$ python -q
>>> import numpy as np
>>> import numpy.linalg as la
>>> np.set_printoptions(precision=2, suppress=True, linewidth=100)
>>> rng = np.random.default_rng(7478)
>>> lab = rng.integers(0, 2, 4)
>>> m1 = np.array([[2, 2, 1, 0], [1, 0, 0, 3], [1, 1, 0, 0], [3, 3, 1, 2]]) * (lab[:, None] == lab)
>>> m1
array([[2, 2, 1, 0],
       [1, 0, 0, 3],
       [1, 1, 0, 0],
       [3, 3, 1, 2]])
>>> Y = m1 / la.norm(m1, axis=1, keepdims=True)
>>> cov = Y @ Y.T
>>> la.norm(Y, axis=1)
array([1., 1., 1., 1.])
>>> cov[0]
array([1.  , 0.21, 0.94, 0.9 ])
>>> (cov - 2 * np.eye(4)).round(6).argmax(axis=1)
array([2, 3, 0, 0])
>>> round(np.degrees(np.arccos(np.clip(cov[0, 1], -1, 1))), 2)
np.float64(77.83)
>>> vec = np.array([4, 2, 3, 1])
>>> m1 @ vec
array([15,  7,  6, 23])
>>> m1 @ np.ones(4)
array([5., 4., 2., 9.])
>>> m1 @ np.eye(4)[0]
array([2., 1., 1., 3.])
>>> np.einsum("ij,j->i", m1, vec)
array([15,  7,  6, 23])
>>> def softmax(z):
...     e = np.exp(z - z.max(axis=-1, keepdims=True))
...     return e / e.sum(axis=-1, keepdims=True)
... 
>>> softmax(m1[1] + -2)
array([0.11, 0.04, 0.04, 0.81])
>>> att = m1 @ m1.T / np.sqrt(4)
>>> np.round(softmax(att), 2) + 0
array([[0.12, 0.  , 0.01, 0.87],
       [0.01, 0.61, 0.01, 0.37],
       [0.23, 0.05, 0.09, 0.63],
       [0.01, 0.  , 0.  , 0.99]])
>>> r0 = np.array([2, -1])
>>> np.cross(m1[2, :3], m1[0, :3])
array([ 1, -1,  0])
>>> np.polyval(r0, m1[2])
array([ 1,  1, -1, -1])
>>> X = np.array([[0, 3, 1, 0, 0, 5, 5],
...     [1, 1, 4, 0, 1, 5, 4],
...     [0, 2, 2, 4, 3, 3, 2],
...     [3, 4, 0, 0, 5, 0, 0],
...     [3, 1, 1, 5, 3, 5, 3],
...     [4, 2, 1, 0, 5, 0, 0],
...     [4, 5, 4, 1, 4, 1, 2]])
>>> X
array([[0, 3, 1, 0, 0, 5, 5],
       [1, 1, 4, 0, 1, 5, 4],
       [0, 2, 2, 4, 3, 3, 2],
       [3, 4, 0, 0, 5, 0, 0],
       [3, 1, 1, 5, 3, 5, 3],
       [4, 2, 1, 0, 5, 0, 0],
       [4, 5, 4, 1, 4, 1, 2]])
>>> r0 = np.array([0, 2, 1])
>>> np.cross(X[6, :3], X[1, :3])
array([ 16, -12,  -1])
>>> np.array([np.convolve(row, r0, "same") for row in X])
array([[ 0,  6,  5,  1,  0, 10, 15],
       [ 2,  3,  9,  4,  2, 11, 13],
       [ 0,  4,  6, 10, 10,  9,  7],
       [ 6, 11,  4,  0, 10,  5,  0],
       [ 6,  5,  3, 11, 11, 13, 11],
       [ 8,  8,  4,  1, 10,  5,  0],
       [ 8, 14, 13,  6,  9,  6,  5]])
>>> O, r_ = la.qr(X)
>>> np.round(O @ r_, 2) + 0
array([[0., 3., 1., 0., 0., 5., 5.],
       [1., 1., 4., 0., 1., 5., 4.],
       [0., 2., 2., 4., 3., 3., 2.],
       [3., 4., 0., 0., 5., 0., 0.],
       [3., 1., 1., 5., 3., 5., 3.],
       [4., 2., 1., 0., 5., 0., 0.],
       [4., 5., 4., 1., 4., 1., 2.]])
>>> O.shape, r_.shape
((7, 7), (7, 7))
>>> np.round(O.T @ O, 2) + 0
array([[1., 0., 0., 0., 0., 0., 0.],
       [0., 1., 0., 0., 0., 0., 0.],
       [0., 0., 1., 0., 0., 0., 0.],
       [0., 0., 0., 1., 0., 0., 0.],
       [0., 0., 0., 0., 1., 0., 0.],
       [0., 0., 0., 0., 0., 1., 0.],
       [0., 0., 0., 0., 0., 0., 1.]])
>>> r0 = np.array([0, -3, -1, 3, 1, -2, 1])
>>> Y = X + np.outer(r0, np.eye(7)[3])
>>> la.matrix_rank(la.inv(Y) - la.inv(X), tol=1e-8)
np.int64(1)
>>> w1 = np.array([[-1, -1, 4, -5, -1, -1],
...     [3, 2, 4, 4, 5, 1],
...     [-3, -4, -3, -5, 4, -5],
...     [-4, 4, 3, -5, -5, 1],
...     [5, -5, 0, 3, -5, -3],
...     [2, -4, 0, 3, 5, 0],
...     [3, 0, 5, -2, 4, 5]])
>>> beta = np.array([-3, -1, -2, 2, 1, -1])
>>> act = np.maximum(X @ w1 + beta, 0)
>>> (act > 0).mean(axis=0)
array([1.  , 0.  , 1.  , 0.29, 0.71, 0.29])
>>> (act > 0).astype(int)
array([[1, 0, 1, 1, 1, 1],
       [1, 0, 1, 0, 1, 0],
       [1, 0, 1, 0, 1, 0],
       [1, 0, 1, 1, 0, 0],
       [1, 0, 1, 0, 1, 1],
       [1, 0, 1, 0, 0, 0],
       [1, 0, 1, 0, 1, 0]])
>>> W2 = np.array([[3, 2], [5, 5], [0, 0], [4, 4], [5, 0], [1, 1]])
>>> (act @ W2).round(6).argmax(axis=1)
array([0, 0, 0, 0, 0, 0, 0])
>>> vec = np.array([5, 2, 1, 1, 5, 3, 2])
>>> y = X @ vec
>>> y
array([32, 39, 38, 48, 59, 50, 62])
>>> la.solve(X, y)
array([5., 2., 1., 1., 5., 3., 2.])
>>> la.solve(X, -3 * y)
array([-15.,  -6.,  -3.,  -3., -15.,  -9.,  -6.])
>>> F = np.load("test10.npy")
>>> F
array([[-0.9,  1.5,  1.1,  0. ],
       [-0.1, -0.1,  0.8, -0.5],
       [ 1. , -0.3, -0.1, -0.1],
       [-0.5,  0.7,  1.4, -0.1],
       [-1.3,  0.4,  0.6, -0.8],
       [-0.8,  1. , -0.3, -1.8],
       [ 1.1,  0.3,  0.6,  0. ],
       [-1.3, -1.1,  0.2, -1.1],
       [ 2.2,  0.4,  0. , -1.7],
       [-1.1,  1. , -1.1, -0.3],
       [-1.3,  1.5,  0.8,  0.3],
       [ 0.4,  0.6,  2.1, -0.2],
       [-0.7, -0.4,  0.4,  0.5],
       [-1. ,  0.4, -0.6,  0.2],
       [14. ,  6. ,  2. , 18. ],
       [-1.9,  0.2, -0.7,  1.4]])
>>> Y = np.c_[F[:, :1] @ np.array([[-2]]), np.array([-1, -2, -1, 1, 1, -1, 2, -2, 0, 1, -1, 0, 2, 2, -2, 0])]
>>> Y
array([[  1.8,  -1. ],
       [  0.2,  -2. ],
       [ -2. ,  -1. ],
       [  1. ,   1. ],
       [  2.6,   1. ],
       [  1.6,  -1. ],
       [ -2.2,   2. ],
       [  2.6,  -2. ],
       [ -4.4,   0. ],
       [  2.2,   1. ],
       [  2.6,  -1. ],
       [ -0.8,   0. ],
       [  1.4,   2. ],
       [  2. ,   2. ],
       [-28. ,  -2. ],
       [  3.8,   0. ]])
>>> np.round(la.norm(Y - F @ la.lstsq(F, Y)[0], axis=0), 2) + 0
array([0.  , 5.21])
>>> la.norm(la.qr(F)[0].T @ Y, axis=0) ** 2 / ((Y ** 2).sum(axis=0) + 1e-12)
array([1.  , 0.12])
>>> la.matrix_rank(np.c_[F, Y])
np.int64(5)
>>> Xc = F - F.mean(axis=0)
>>> Uu, sig, Vt = la.svd(Xc, full_matrices=False)
>>> np.abs(Vt[-1])
array([0.04, 0.9 , 0.34, 0.27])
>>> np.searchsorted(np.cumsum(sig ** 2) / (sig ** 2).sum(), 0.9) + 1
np.int64(1)
>>> np.abs(Uu[:, 0]).argmax()
np.int64(14)
>>> (np.sign(Uu[:, 0]) == np.sign(Uu[0, 0])).astype(int)
array([1, 1, 1, 1, 1, 1, 1, 1, 1, 1, 1, 1, 1, 1, 0, 1])
>>> Vt[0] * np.sign(Vt[0, np.abs(Vt[0]).argmax()])
array([0.6 , 0.23, 0.07, 0.76])
>>> Xc = (F - F.mean(axis=0)) / F.std(axis=0)
>>> Xc.std(axis=0)
array([1., 1., 1., 1.])
>>> np.argwhere(np.abs(Xc) > 2)
array([[14,  0],
       [14,  1],
       [14,  3]])
>>> beta = la.lstsq(np.delete(Xc, 3, axis=1), Xc[:, 3])[0]
>>> beta
array([ 0.62,  0.38, -0.03])
>>> round(float(1 - np.var(Xc[:, 3] - np.delete(Xc, 3, axis=1) @ beta)), 2)
0.9
>>> vec = np.array([-2, -4, 1, -4])
>>> y = F @ vec
>>> beta, lr = np.zeros(4), 1 / la.norm(F, 2) ** 2
>>> for i in range(12):
...     beta -= lr * F.T @ (F @ beta - y)
...     if i % 2 == 0: print(i, round(la.norm(F @ beta - y), 2))
... 
0 10.58
2 10.06
4 9.58
6 9.13
8 8.71
10 8.32
>>> round(float(la.cond(F)), 2)
8.94
>>> beta
array([-2.61, -1.8 , -0.27, -4.09])
>>> mat = np.loadtxt("block2.csv", delimiter=",")
>>> mat
array([[ 0.,  0.,  0.,  2.],
       [ 9.,  0.,  0.,  0.],
       [ 0.,  0.,  5.,  0.],
       [ 0., -9.,  0.,  0.]])
>>> O, r_ = la.qr(mat)
>>> r_
array([[-9.,  0.,  0.,  0.],
       [ 0., -9.,  0.,  0.],
       [ 0.,  0.,  5.,  0.],
       [ 0.,  0.,  0., -2.]])
>>> abs(r_[0, 0]), round(la.norm(mat[:, 0]), 2)
(np.float64(9.0), np.float64(9.0))
>>> Y = np.array([[0, 0], [0, 0]])
>>> W2 = np.kron(Y, mat)
>>> W2.shape
(8, 8)
>>> la.matrix_rank(W2)
np.int64(0)
>>> O = mat.astype(float).copy()
>>> for j in range(4):
...     O[:, j] -= O[:, :j] @ (O[:, :j].T @ O[:, j])
...     O[:, j] /= la.norm(O[:, j])
... 
>>> O
array([[ 0.,  0.,  0.,  1.],
       [ 1.,  0.,  0.,  0.],
       [ 0.,  0.,  1.,  0.],
       [ 0., -1.,  0.,  0.]])
>>> O.T @ O
array([[1., 0., 0., 0.],
       [0., 1., 0., 0.],
       [0., 0., 1., 0.],
       [0., 0., 0., 1.]])
>>> O.T @ mat
array([[9., 0., 0., 0.],
       [0., 9., 0., 0.],
       [0., 0., 5., 0.],
       [0., 0., 0., 2.]])
>>> J = np.load("run9.npy")
>>> J
array([[ 0.83, -0.26, -0.18, -0.33, -0.19,  1.09,  0.32, -0.29],
       [-0.14,  1.23,  1.3 ,  0.33,  1.03,  0.06,  0.94, -0.9 ],
       [ 1.82,  2.36,  2.96,  0.3 ,  2.32,  2.9 ,  2.98, -2.82],
       [ 1.99, -0.44,  0.9 ,  1.05,  1.11,  2.17,  0.  , -0.01],
       [-1.81, -1.88, -3.1 , -1.23, -2.73, -2.51, -2.04,  1.95],
       [-1.26,  2.03,  1.98,  0.81,  1.61, -1.3 ,  0.92, -0.9 ]])
>>> r = la.matrix_rank(J)
>>> r
np.int64(3)
>>> ns = la.svd(J)[2][r:].T
>>> np.allclose(J @ ns, 0)
True
>>> ns.shape
(8, 5)
>>> [int(la.matrix_rank(np.delete(J, i, axis=0))) for i in range(6)]
[3, 3, 3, 3, 3, 3]
>>> la.matrix_rank(J.T @ J), la.matrix_rank(J @ J.T)
(np.int64(3), np.int64(3))
>>> [int(la.matrix_rank(J[:i])) for i in range(1, len(J) + 1)]
[1, 2, 3, 3, 3, 3]
>>> np.round(ns @ ns.T, 2) + 0
array([[ 0.6 ,  0.17, -0.02, -0.07, -0.06, -0.45,  0.  ,  0.  ],
       [ 0.17,  0.69, -0.21,  0.04, -0.13,  0.12, -0.24,  0.23],
       [-0.02, -0.21,  0.65, -0.24, -0.33, -0.01, -0.09,  0.09],
       [-0.07,  0.04, -0.24,  0.6 , -0.31,  0.03,  0.21, -0.19],
       [-0.06, -0.13, -0.33, -0.31,  0.66, -0.02,  0.01,  0.  ],
       [-0.45,  0.12, -0.01,  0.03, -0.02,  0.44, -0.12,  0.11],
       [ 0.  , -0.24, -0.09,  0.21,  0.01, -0.12,  0.66,  0.31],
       [ 0.  ,  0.23,  0.09, -0.19,  0.  ,  0.11,  0.31,  0.71]])
>>> t = np.radians(72)
>>> r_ = np.eye(8)
>>> r_[4, 4] = r_[6, 6] = np.cos(t)
>>> r_[4, 6], r_[6, 4] = -np.sin(t), np.sin(t)
>>> r_
array([[ 1.  ,  0.  ,  0.  ,  0.  ,  0.  ,  0.  ,  0.  ,  0.  ],
       [ 0.  ,  1.  ,  0.  ,  0.  ,  0.  ,  0.  ,  0.  ,  0.  ],
       [ 0.  ,  0.  ,  1.  ,  0.  ,  0.  ,  0.  ,  0.  ,  0.  ],
       [ 0.  ,  0.  ,  0.  ,  1.  ,  0.  ,  0.  ,  0.  ,  0.  ],
       [ 0.  ,  0.  ,  0.  ,  0.  ,  0.31,  0.  , -0.95,  0.  ],
       [ 0.  ,  0.  ,  0.  ,  0.  ,  0.  ,  1.  ,  0.  ,  0.  ],
       [ 0.  ,  0.  ,  0.  ,  0.  ,  0.95,  0.  ,  0.31,  0.  ],
       [ 0.  ,  0.  ,  0.  ,  0.  ,  0.  ,  0.  ,  0.  ,  1.  ]])
>>> Y = J @ r_.T
>>> np.allclose(J @ J.T, Y @ Y.T)
True
>>> Y
array([[ 0.83, -0.26, -0.18, -0.33, -0.36,  1.09, -0.08, -0.29],
       [-0.14,  1.23,  1.3 ,  0.33, -0.58,  0.06,  1.27, -0.9 ],
       [ 1.82,  2.36,  2.96,  0.3 , -2.12,  2.9 ,  3.13, -2.82],
       [ 1.99, -0.44,  0.9 ,  1.05,  0.34,  2.17,  1.06, -0.01],
       [-1.81, -1.88, -3.1 , -1.23,  1.1 , -2.51, -3.23,  1.95],
       [-1.26,  2.03,  1.98,  0.81, -0.38, -1.3 ,  1.82, -0.9 ]])
>>> W0 = np.diag(np.array([-2, 0, 3, 2, -1, 1])) + 5 * np.eye(6, k=1) + 5 * np.eye(6, k=-1)
>>> W0
array([[-2.,  5.,  0.,  0.,  0.,  0.],
       [ 5.,  0.,  5.,  0.,  0.,  0.],
       [ 0.,  5.,  3.,  5.,  0.,  0.],
       [ 0.,  0.,  5.,  2.,  5.,  0.],
       [ 0.,  0.,  0.,  5., -1.,  5.],
       [ 0.,  0.,  0.,  0.,  5.,  1.]])
>>> lab = rng.permutation(6)
>>> lab
array([0, 2, 3, 4, 5, 1])
>>> Y = W0[lab][:, lab]
>>> np.sort(np.abs(la.eigvals(Y)))
array([ 1.52,  2.65,  6.27,  6.61,  8.23, 10.44])
>>> Y
array([[-2.,  0.,  0.,  0.,  0.,  5.],
       [ 0.,  3.,  5.,  0.,  0.,  5.],
       [ 0.,  5.,  2.,  5.,  0.,  0.],
       [ 0.,  0.,  5., -1.,  5.,  0.],
       [ 0.,  0.,  0.,  5.,  1.,  0.],
       [ 5.,  5.,  0.,  0.,  0.,  0.]])
>>> np.trace(Y)
np.float64(3.0)
>>> t3 = np.stack([Y, -2 * Y, Y[::-1]])
>>> la.det(t3)
array([ -14325., -916800.,   14325.])
>>> la.matrix_rank(t3.reshape(3, -1))
np.int64(2)
>>> (t3 @ Y.T).shape
(3, 6, 6)
>>> la.matrix_rank(t3)
array([6, 6, 6])
>>> np.round(la.eigvalsh(W0).min(), 2)
np.float64(-8.23)
>>> np.all(la.eigvalsh(W0) > 0)
np.False_
>>> Y = np.array([[-2, -1], [1, -2]])
>>> K = np.kron(np.eye(2, dtype=int), Y)
>>> K
array([[-2, -1,  0,  0],
       [ 1, -2,  0,  0],
       [ 0,  0, -2, -1],
       [ 0,  0,  1, -2]])
>>> O, r_ = la.qr(K)
>>> np.allclose(r_.T @ r_, K.T @ K)
True
>>> np.abs(np.diag(r_))
array([2.24, 2.24, 2.24, 2.24])
>>> O @ r_
array([[-2., -1.,  0.,  0.],
       [ 1., -2.,  0.,  0.],
       [ 0.,  0., -2., -1.],
       [ 0.,  0.,  1., -2.]])
>>> np.round(O.T @ O, 2) + 0
array([[1., 0., 0., 0.],
       [0., 1., 0., 0.],
       [0., 0., 1., 0.],
       [0., 0., 0., 1.]])
>>> round(float(abs(r_[0, 0])), 2), round(la.norm(K[:, 0]), 2)
(2.24, np.float64(2.24))
>>> O = K.astype(float).copy()
>>> for j in range(4):
...     O[:, j] -= O[:, :j] @ (O[:, :j].T @ O[:, j])
...     O[:, j] /= la.norm(O[:, j])
... 
>>> O.T @ K
array([[2.24, 0.  , 0.  , 0.  ],
       [0.  , 2.24, 0.  , 0.  ],
       [0.  , 0.  , 2.24, 0.  ],
       [0.  , 0.  , 0.  , 2.24]])
>>> softmax(K).sum(axis=1)
array([1., 1., 1., 1.])
>>> np.round(softmax(10 * K[1]), 2) + 0
array([1., 0., 0., 0.])
>>> att = K @ K.T / np.sqrt(4)
>>> softmax(att)
array([[0.8 , 0.07, 0.07, 0.07],
       [0.07, 0.8 , 0.07, 0.07],
       [0.07, 0.07, 0.8 , 0.07],
       [0.07, 0.07, 0.07, 0.8 ]])
>>> softmax(att)[1] @ K
array([ 0.67, -1.67, -0.07, -0.2 ])
